% ipython --no-banner

In [1]: import numpy as np

In [2]: import numpy.linalg as la

In [3]: np.set_printoptions(precision=2, suppress=True, linewidth=200, floatmode="fixed")

In [4]: m1 = np.loadtxt("arr.csv", delimiter=",")

In [5]: print(m1)
[[ 1.00  0.00  0.00]
 [-1.00  1.00  0.00]
 [ 2.00 -1.00  1.00]]

In [6]: f, r1 = m1[1], m1[0]

In [7]: f @ f
Out[7]: np.float64(2.0)

In [8]: pr = (f @ r1) / (f @ f) * f

In [9]: round(la.norm(f + r1) ** 2 + la.norm(f - r1) ** 2, 2)
Out[9]: np.float64(6.0)

In [10]: other = np.array([[0, 0, 0], [1, 0, 1], [0, 2, 0]])

In [11]: np.einsum("ik,kj->ji", m1, other)
Out[11]: 
array([[ 0.00,  1.00, -1.00],
       [ 0.00,  0.00,  2.00],
       [ 0.00,  1.00, -1.00]])

In [12]: print(np.vstack([m1, other.T]).shape)
(6, 3)

In [13]: np.einsum("ik,kj->ij", m1, other)
Out[13]: 
array([[ 0.00,  0.00,  0.00],
       [ 1.00,  0.00,  1.00],
       [-1.00,  2.00, -1.00]])

In [14]: other.T @ m1.T
Out[14]: 
array([[ 0.00,  1.00, -1.00],
       [ 0.00,  0.00,  2.00],
       [ 0.00,  1.00, -1.00]])

In [15]: vals, evecs = la.eig(m1)

In [16]: np.sort(la.eigvals(m1 @ m1))
Out[16]: array([1.00, 1.00, 1.00])

In [17]: vals
Out[17]: array([1.00, 1.00, 1.00])

In [18]: f = np.array([-2, -2])

In [19]: np.polyval(f, m1[0])
Out[19]: array([-4.00, -2.00, -2.00])

In [20]: vec = np.array([-1, -2, -2])

In [21]: print(m1 @ np.ones(3))
[1.00 0.00 2.00]

In [22]: print((m1 @ vec).argmax())
0

In [23]: m1 @ np.eye(3)[0]
Out[23]: array([ 1.00, -1.00,  2.00])

In [24]: np.sign((m1 @ vec).round(6))
Out[24]: array([-1.00, -1.00, -1.00])

In [25]: rng = np.random.default_rng(598479)

In [26]: z = rng.integers(0, 2, 4)

In [27]: A = np.array([[-2, -1, 3, -2], [3, 1, 2, 1], [3, -1, -2, -3], [3, -1, -2, 2]]) * (z[:, None] == z)

In [28]: A
Out[28]: 
array([[-2,  0,  3, -2],
       [ 0,  1,  0,  0],
       [ 3,  0, -2, -3],
       [ 3,  0, -2,  2]])

In [29]: other = A[0, 0] * A[1:] - np.outer(A[1:, 0], A[0])

In [30]: other
Out[30]: 
array([[ 0, -2,  0,  0],
       [ 0,  0, -5, 12],
       [ 0,  0, -5,  2]])

In [31]: A[:, 0] / A[0, 0]
Out[31]: array([ 1.00, -0.00, -1.50, -1.50])

In [32]: round(la.det(m1[::-1]), 2)
Out[32]: np.float64(-1.0)

In [33]: print(round(la.det(m1.T), 2))
1.0

In [34]: np.kron(np.eye(2, dtype=int), m1)
Out[34]: 
array([[ 1.00,  0.00,  0.00,  0.00,  0.00,  0.00],
       [-1.00,  1.00,  0.00, -0.00,  0.00,  0.00],
       [ 2.00, -1.00,  1.00,  0.00, -0.00,  0.00],
       [ 0.00,  0.00,  0.00,  1.00,  0.00,  0.00],
       [-0.00,  0.00,  0.00, -1.00,  1.00,  0.00],
       [ 0.00, -0.00,  0.00,  2.00, -1.00,  1.00]])

In [35]: np.poly(m1)
Out[35]: array([ 1.00, -3.00,  3.00, -1.00])
